$ python -q
>>> import numpy as np
>>> np.set_printoptions(precision=1, suppress=True, linewidth=100, legacy="1.25")
>>> m1 = np.load("layer16.npy")
>>> m1.round(1) + 0
array([[ 0.8,  0. , -0.4, -0.6],
       [ 0. ,  3. , -0.1,  0.2],
       [-0.4, -0.1,  2.7,  0.6],
       [-0.6,  0.2,  0.6,  0.5]])
>>> # equal to its transpose
>>> U, s, VT = np.linalg.svd(m1)
>>> vecs = VT[:(s > 1e-8).sum()]
>>> rng = np.random.default_rng(748)
>>> vec = m1[0] + 3 * m1[3] + rng.integers(2) * np.eye(4)[3]
>>> vec
array([-1. ,  0.8,  1.4,  1.9])
>>> np.diag(vecs.T @ vecs)
array([0.7, 1. , 1. , 0.3])
>>> print(round(np.linalg.norm(vec - vecs.T @ vecs @ vec), 1))
0.8
>>> vals, vecs = np.linalg.eigh(m1)
>>> np.round(np.linalg.eigvalsh(m1 @ m1), 1) + 0
array([0., 1., 9., 9.])
>>> np.round(np.linalg.svd(m1, compute_uv=False), 1) + 0
array([3., 3., 1., 0.])
>>> (vals > 1e-8).sum(), (vals < -1e-8).sum()
(3, 0)
>>> np.round(vecs.T @ m1 @ vecs, 1) + 0
array([[0., 0., 0., 0.],
       [0., 1., 0., 0.],
       [0., 0., 3., 0.],
       [0., 0., 0., 3.]])
>>> vals.round(1) + 0
array([0., 1., 3., 3.])
>>> np.linalg.eigvalsh(m1 + 3 * np.eye(4))
array([3., 4., 6., 6.])
>>> round(float(vals.sum()), 1), round(float(np.trace(m1)), 1)
(7.0, 7.0)
>>> def softmax(z):
...     e = np.exp(z - z.max(axis=-1, keepdims=True))
...     return e / e.sum(axis=-1, keepdims=True)
... 
>>> print(np.round(softmax(m1[2]), 1) + 0)
[0.  0.1 0.8 0.1]
>>> print(np.round(softmax(10 * m1[2]), 1) + 0)
[0. 0. 1. 0.]
>>> scores = m1 @ m1.T / np.sqrt(4)
>>> np.round(softmax(scores), 1) + 0
array([[0.5, 0.3, 0.1, 0.2],
       [0. , 1. , 0. , 0. ],
       [0. , 0. , 0.9, 0.1],
       [0.1, 0.2, 0.4, 0.2]])
>>> E = np.load("data.npy")
>>> E
array([[0, 0, 0, 0, 0, 0, 0, 0, 0, 0],
       [0, 0, 0, 0, 0, 0, 0, 1, 0, 0],
       [0, 0, 0, 0, 1, 0, 0, 0, 0, 0],
       [0, 0, 0, 0, 1, 0, 0, 1, 0, 0],
       [0, 0, 1, 1, 0, 1, 0, 0, 0, 0],
       [0, 0, 0, 0, 1, 0, 0, 1, 0, 0],
       [0, 0, 0, 0, 0, 0, 0, 0, 0, 0],
       [0, 1, 0, 1, 0, 1, 0, 0, 1, 0],
       [0, 0, 0, 0, 0, 0, 0, 1, 0, 0],
       [0, 0, 0, 0, 0, 0, 0, 0, 0, 0]])
>>> # column 5 repeats column 3
>>> vals, vecs = np.linalg.eigh(E)
>>> vec = np.array([3, 5, 5, 5, 9, 1, 9, 8, 3, 8])
>>> (np.sign(vecs[:, -1].round(6)) == np.sign(vecs[0, -1].round(6))).astype(int)
array([1, 0, 0, 0, 0, 0, 1, 0, 0, 1])
>>> print(np.round(vecs * np.maximum(vals, 0) @ vecs.T, 1) + 0)
[[ 0.   0.   0.   0.   0.   0.   0.   0.   0.   0. ]
 [ 0.   0.3 -0.1  0.2  0.   0.2  0.   0.5  0.3  0. ]
 [ 0.  -0.1  0.3  0.2  0.5  0.2  0.   0.  -0.1  0. ]
 [ 0.   0.2  0.2  0.4  0.5  0.4  0.   0.5  0.2  0. ]
 [ 0.   0.   0.5  0.5  0.8  0.5  0.   0.3  0.   0. ]
 [ 0.   0.2  0.2  0.4  0.5  0.4  0.   0.5  0.2  0. ]
 [ 0.   0.   0.   0.   0.   0.   0.   0.   0.   0. ]
 [ 0.   0.5  0.   0.5  0.3  0.5  0.   1.   0.5  0. ]
 [ 0.   0.3 -0.1  0.2  0.   0.2  0.   0.5  0.3  0. ]
 [ 0.   0.   0.   0.   0.   0.   0.   0.   0.   0. ]]
>>> print(vec @ E @ vec)
422
>>> softmax(E).sum(axis=1)
array([1., 1., 1., 1., 1., 1., 1., 1., 1., 1.])
>>> print(np.round(softmax(10 * E[2]), 1) + 0)
[0. 0. 0. 0. 1. 0. 0. 0. 0. 0.]
>>> scores = E @ E.T / np.sqrt(10)
>>> softmax(scores).round(6).argmax(axis=1)
array([0, 1, 2, 3, 4, 3, 0, 7, 1, 0])
>>> J = np.load("m.npy")
>>> J
array([[-1,  0,  1,  0,  0],
       [ 0, -2,  0,  0,  0],
       [-2,  0,  2,  0, -3],
       [ 0, -3,  0,  0,  0],
       [-2,  0, -1,  0,  2]])
>>> round(np.linalg.eigvals(J).sum().real, 1)
1.0
>>> print(np.einsum("ii->", J))
1
>>> print(np.poly(J))
[  1.  -1.  -7. -11. -18.   0.]
>>> print(round(float(np.linalg.det(J.T)), 1))
0.0
>>> np.kron(np.eye(2, dtype=int), J)
array([[-1,  0,  1,  0,  0,  0,  0,  0,  0,  0],
       [ 0, -2,  0,  0,  0,  0,  0,  0,  0,  0],
       [-2,  0,  2,  0, -3,  0,  0,  0,  0,  0],
       [ 0, -3,  0,  0,  0,  0,  0,  0,  0,  0],
       [-2,  0, -1,  0,  2,  0,  0,  0,  0,  0],
       [ 0,  0,  0,  0,  0, -1,  0,  1,  0,  0],
       [ 0,  0,  0,  0,  0,  0, -2,  0,  0,  0],
       [ 0,  0,  0,  0,  0, -2,  0,  2,  0, -3],
       [ 0,  0,  0,  0,  0,  0, -3,  0,  0,  0],
       [ 0,  0,  0,  0,  0, -2,  0, -1,  0,  2]])
>>> np.linalg.eigvals(J)
array([-0.4+1.5j, -0.4-1.5j,  3.9+0.j ,  0. +0.j , -2. +0.j ])
>>> round(np.linalg.det(J[::-1]), 1)
0.0
>>> np.sort(np.linalg.eigvals(J).real)
array([-2. , -0.4, -0.4,  0. ,  3.9])
>>> print((np.linalg.matrix_power((J != 0) + (J.T != 0) + np.eye(5), 5) > 0).astype(int))
[[1 0 1 0 1]
 [0 1 0 1 0]
 [1 0 1 0 1]
 [0 1 0 1 0]
 [1 0 1 0 1]]
>>> (J != 0).astype(int)
array([[1, 0, 1, 0, 0],
       [0, 1, 0, 0, 0],
       [1, 0, 1, 0, 1],
       [0, 1, 0, 0, 0],
       [1, 0, 1, 0, 1]])
>>> J @ J
array([[ -1,   0,   1,   0,  -3],
       [  0,   4,   0,   0,   0],
       [  4,   0,   5,   0, -12],
       [  0,   6,   0,   0,   0],
       [  0,   0,  -6,   0,   7]])
>>> out = J / np.sqrt((J ** 2).mean(axis=1, keepdims=True))
>>> np.linalg.matrix_rank(out) == np.linalg.matrix_rank(J)
True
>>> np.linalg.matrix_rank(J - J.mean(axis=1, keepdims=True))
4
>>> out[2]
array([-1.1,  0. ,  1.1,  0. , -1.6])
>>> rk = np.linalg.matrix_rank(J)
>>> rk
4
>>> null = np.linalg.svd(J)[2][rk:].T
>>> [int(np.linalg.matrix_rank(J[:, :j + 1])) for j in range(5)]
[1, 2, 3, 3, 4]
>>> J @ null
array([[0.],
       [0.],
       [0.],
       [0.],
       [0.]])
>>> null.shape
(5, 1)
>>> print([int(np.linalg.matrix_rank(np.delete(J, i, axis=0))) for i in range(5)])
[3, 4, 3, 4, 3]
>>> np.allclose(J @ null, 0)
True
>>> null @ null.T
array([[0., 0., 0., 0., 0.],
       [0., 0., 0., 0., 0.],
       [0., 0., 0., 0., 0.],
       [0., 0., 0., 1., 0.],
       [0., 0., 0., 0., 0.]])
